% ipython --no-banner

In [1]: import numpy as np

In [2]: import numpy.linalg as la

In [3]: np.set_printoptions(precision=1, suppress=True, linewidth=200, legacy="1.25")

In [4]: def tidy(a):
   ...:     return np.round(a, 1) + 0
   ...: 

In [5]: J = np.loadtxt("mat.csv", delimiter=",")

In [6]: J
Out[6]: 
array([[-20.7,  -9.5,  13.9, -11. ,  12.9,  22.3],
       [ 23. , -23.2, -25.3,  12.4, -25.4,  11.8],
       [-21.5,  -8.5,  14. ,  -9.6,  14.2,  24.9],
       [-21.4,  -7.3,  14.2, -11.5,  13.3,  22.4],
       [ 21.2, -21.9, -24.1,  13.6, -25.6,  13.9],
       [ 21.6, -20.4, -26.6,  13.9, -25.1,  13.8],
       [ 23. , -22.9, -24.1,  12.9, -26.4,  11.1],
       [ 22.4, -22.3, -23.5,  15.3, -25.6,  11.9],
       [ 22.7, -22.5, -23.9,  13.2, -25.3,  11.4],
       [-22.5,  -9.6,  13.6,  -8.1,  14. ,  22.9],
       [-21.5,  -6.9,  15.7, -11.2,  14.2,  23.2],
       [ 21.3, -21.5, -25.2,  14.1, -26.1,  10.4]])

In [7]: J.reshape(-1, 2)
Out[7]: 
array([[-20.7,  -9.5],
       [ 13.9, -11. ],
       [ 12.9,  22.3],
       [ 23. , -23.2],
       [-25.3,  12.4],
       [-25.4,  11.8],
       [-21.5,  -8.5],
       [ 14. ,  -9.6],
       [ 14.2,  24.9],
       [-21.4,  -7.3],
       [ 14.2, -11.5],
       [ 13.3,  22.4],
       [ 21.2, -21.9],
       [-24.1,  13.6],
       [-25.6,  13.9],
       [ 21.6, -20.4],
       [-26.6,  13.9],
       [-25.1,  13.8],
       [ 23. , -22.9],
       [-24.1,  12.9],
       [-26.4,  11.1],
       [ 22.4, -22.3],
       [-23.5,  15.3],
       [-25.6,  11.9],
       [ 22.7, -22.5],
       [-23.9,  13.2],
       [-25.3,  11.4],
       [-22.5,  -9.6],
       [ 13.6,  -8.1],
       [ 14. ,  22.9],
       [-21.5,  -6.9],
       [ 15.7, -11.2],
       [ 14.2,  23.2],
       [ 21.3, -21.5],
       [-25.2,  14.1],
       [-26.1,  10.4]])

In [8]: t3 = J.reshape(12, 2, -1)

In [9]: np.einsum("ihd,jhd->hij", t3, t3).shape
Out[9]: (2, 12, 12)

In [10]: t3.transpose(1, 0, 2)
Out[10]: 
array([[[-20.7,  -9.5,  13.9],
        [ 23. , -23.2, -25.3],
        [-21.5,  -8.5,  14. ],
        [-21.4,  -7.3,  14.2],
        [ 21.2, -21.9, -24.1],
        [ 21.6, -20.4, -26.6],
        [ 23. , -22.9, -24.1],
        [ 22.4, -22.3, -23.5],
        [ 22.7, -22.5, -23.9],
        [-22.5,  -9.6,  13.6],
        [-21.5,  -6.9,  15.7],
        [ 21.3, -21.5, -25.2]],

       [[-11. ,  12.9,  22.3],
        [ 12.4, -25.4,  11.8],
        [ -9.6,  14.2,  24.9],
        [-11.5,  13.3,  22.4],
        [ 13.6, -25.6,  13.9],
        [ 13.9, -25.1,  13.8],
        [ 12.9, -26.4,  11.1],
        [ 15.3, -25.6,  11.9],
        [ 13.2, -25.3,  11.4],
        [ -8.1,  14. ,  22.9],
        [-11.2,  14.2,  23.2],
        [ 14.1, -26.1,  10.4]]])

In [11]: t3[:, 0]
Out[11]: 
array([[-20.7,  -9.5,  13.9],
       [ 23. , -23.2, -25.3],
       [-21.5,  -8.5,  14. ],
       [-21.4,  -7.3,  14.2],
       [ 21.2, -21.9, -24.1],
       [ 21.6, -20.4, -26.6],
       [ 23. , -22.9, -24.1],
       [ 22.4, -22.3, -23.5],
       [ 22.7, -22.5, -23.9],
       [-22.5,  -9.6,  13.6],
       [-21.5,  -6.9,  15.7],
       [ 21.3, -21.5, -25.2]])

In [12]: x = np.array([-2, 2, -1, 2, 0, 2])

In [13]: rhs = J @ x

In [14]: tidy(la.solve(J.T @ J, J.T @ rhs))
Out[14]: array([-2.,  2., -1.,  2.,  0.,  2.])

In [15]: tidy(rhs)
Out[15]: array([ 31.1, -18.7,  42.6,  35.8,  -7.1,  -2. , -19.7, -11.5, -17.3,  41.8,  37.5, -11.4])

In [16]: tidy(la.pinv(J) @ J)
Out[16]: 
array([[1., 0., 0., 0., 0., 0.],
       [0., 1., 0., 0., 0., 0.],
       [0., 0., 1., 0., 0., 0.],
       [0., 0., 0., 1., 0., 0.],
       [0., 0., 0., 0., 1., 0.],
       [0., 0., 0., 0., 0., 1.]])

In [17]: rng = np.random.default_rng(3819)

In [18]: rhs = rhs + 0.1 * rng.normal(size=12)

In [19]: tidy(rhs)
Out[19]: array([ 31.1, -18.7,  42.6,  35.8,  -7. ,  -2. , -19.8, -11.4, -17.3,  41.6,  37.6, -11.5])

In [20]: b, *_ = la.lstsq(J, rhs)

In [21]: [round(float(la.norm(la.solve(J.T @ J + lam * np.eye(6), J.T @ rhs))), 2) for lam in (0, 1, 10, 100)]
Out[21]: [4.13, 3.89, 2.73, 1.14]

In [22]: tidy(b)
Out[22]: array([-1.9,  2. , -1. ,  2. ,  0. ,  2. ])

In [23]: d = la.norm(J[:, None] - J[None], axis=-1)

In [24]: tidy(la.norm(J - J.mean(axis=0), axis=1))
Out[24]: array([43.5, 32.5, 44.8, 44.8, 30.8, 32. , 32.6, 32.1, 31.7, 44.2, 46.2, 32.2])

In [25]: d.shape
Out[25]: (12, 12)

In [26]: la.matrix_rank(d ** 2)
Out[26]: 8

In [27]: C = J[[8, 0]].astype(float)

In [28]: for _ in range(5):
    ...:     z = la.norm(J[:, None] - C, axis=-1).argmin(axis=1)
    ...:     C = np.array([J[z == j].mean(axis=0) for j in range(2)])
    ...: 

In [29]: z
Out[29]: array([1, 0, 1, 1, 0, 0, 0, 0, 0, 1, 1, 0])

In [30]: tidy(C)
Out[30]: 
array([[ 22.2, -22.1, -24.7,  13.6, -25.6,  12. ],
       [-21.5,  -8.4,  14.3, -10.3,  13.7,  23.1]])

In [31]: np.abs(C[1] - C[0]).argmax()
Out[31]: 0

In [32]: np.bincount(z)
Out[32]: array([7, 5])

In [33]: tidy(C[1] - C[0])
Out[33]: array([-43.7,  13.7,  39. , -23.9,  39.4,  11.1])

In [34]: left, sig, Vt = la.svd(J)

In [35]: np.argmax(sig[:-1] / (sig[1:] + 1e-6)) + 1
Out[35]: 2

In [36]: out = left[:, :2] @ np.diag(sig[:2]) @ Vt[:2]

In [37]: tidy(la.norm(J - out) / la.norm(J))
Out[37]: 0.0

In [38]: la.matrix_rank(J, rtol=0.05)
Out[38]: 2

In [39]: la.matrix_rank(out)
Out[39]: 2

In [40]: A = np.load("out6.npy")

In [41]: A
Out[41]: 
array([[-2.,  2.,  0.,  0.],
       [ 2.,  2.,  2.,  0.],
       [ 0.,  2.,  0.,  2.],
       [ 0.,  0.,  2.,  2.]])

In [42]: vals, vecs = la.eigh(A)

In [43]: tidy(np.abs(vecs[:, -1]))
Out[43]: array([0.2, 0.7, 0.5, 0.5])

In [44]: tidy(la.eigvalsh(A + 3 * np.eye(4)))
Out[44]: array([-0.2,  1.5,  5.4,  7.3])

In [45]: tidy(vecs @ np.diag(vals) @ vecs.T)
Out[45]: 
array([[-2.,  2.,  0.,  0.],
       [ 2.,  2.,  2.,  0.],
       [ 0.,  2.,  0.,  2.],
       [ 0.,  0.,  2.,  2.]])

In [46]: tidy(la.svd(A, compute_uv=False))
Out[46]: array([4.3, 3.2, 2.4, 1.5])
